$ python3 -q
>>> import numpy as np
>>> np.set_printoptions(suppress=True, linewidth=200)
>>> A2 = np.array([[1, 1], [2, 0]])
>>> Z = np.array([[-1, 3], [-2, 1]])
>>> feats = np.kron(A2, Z)
>>> print(feats)
[[-1  3 -1  3]
 [-2  1 -2  1]
 [-2  6  0  0]
 [-4  2  0  0]]
>>> blk = np.stack([feats, 3 * feats, feats[::-1]])
>>> print(np.einsum("bij,cij->bc", blk, blk))
[[ 90 270  40]
 [270 810 120]
 [ 40 120  90]]
>>> print((blk @ feats.T).shape)
(3, 4, 4)
>>> print(np.round(np.linalg.norm(blk, axis=(1, 2)), 2))
[ 9.49 28.46  9.49]
>>> P = np.triu(np.array([[-6, -4, -9, 1], [-8, 6, 7, -6], [-3, 8, -6, -7], [2, -4, -1, -9]]), 1) + np.eye(4)
>>> A2 = P @ feats @ np.linalg.inv(P)
>>> print(np.round(np.poly(A2), 2) + 0)
[  1.   0.  25.   0. 100.]
>>> print(np.round(np.linalg.det(A2), 2))
100.0
>>> print(np.trace(A2), np.trace(feats))
0.0 0
>>> W0 = np.load("mat.npy")
>>> print(W0)
[[4 2 5 4]
 [5 2 0 1]
 [1 5 3 4]
 [5 3 5 1]]
>>> A2 = np.array([[-6, 2], [2, -6]])
>>> Z = np.kron(A2, W0)
>>> print(round(np.linalg.norm(Z, 2), 2), round(np.linalg.norm(A2, 2) * np.linalg.norm(W0, 2), 2))
103.23 103.23
>>> print(Z)
[[-24 -12 -30 -24   8   4  10   8]
 [-30 -12   0  -6  10   4   0   2]
 [ -6 -30 -18 -24   2  10   6   8]
 [-30 -18 -30  -6  10   6  10   2]
 [  8   4  10   8 -24 -12 -30 -24]
 [ 10   4   0   2 -30 -12   0  -6]
 [  2  10   6   8  -6 -30 -18 -24]
 [ 10   6  10   2 -30 -18 -30  -6]]
>>> f = np.array([0, 0])
>>> print(np.cross(W0[3, :3], W0[1, :3]))
[-10  25  -5]
>>> print(np.convolve(W0[3], f))
[0 0 0 0 0]
>>> print(np.polyval(f, W0[3]))
[0 0 0 0]
>>> A2 = W0 / np.sqrt((W0 ** 2).mean(axis=1, keepdims=True))
>>> print(np.linalg.matrix_rank(A2) == np.linalg.matrix_rank(W0))
True
>>> print(W0 - W0.mean(axis=1, keepdims=True))
[[ 0.25 -1.75  1.25  0.25]
 [ 3.    0.   -2.   -1.  ]
 [-2.25  1.75 -0.25  0.75]
 [ 1.5  -0.5   1.5  -2.5 ]]
>>> print(np.round(np.linalg.norm(A2, axis=1), 2))
[2. 2. 2. 2.]
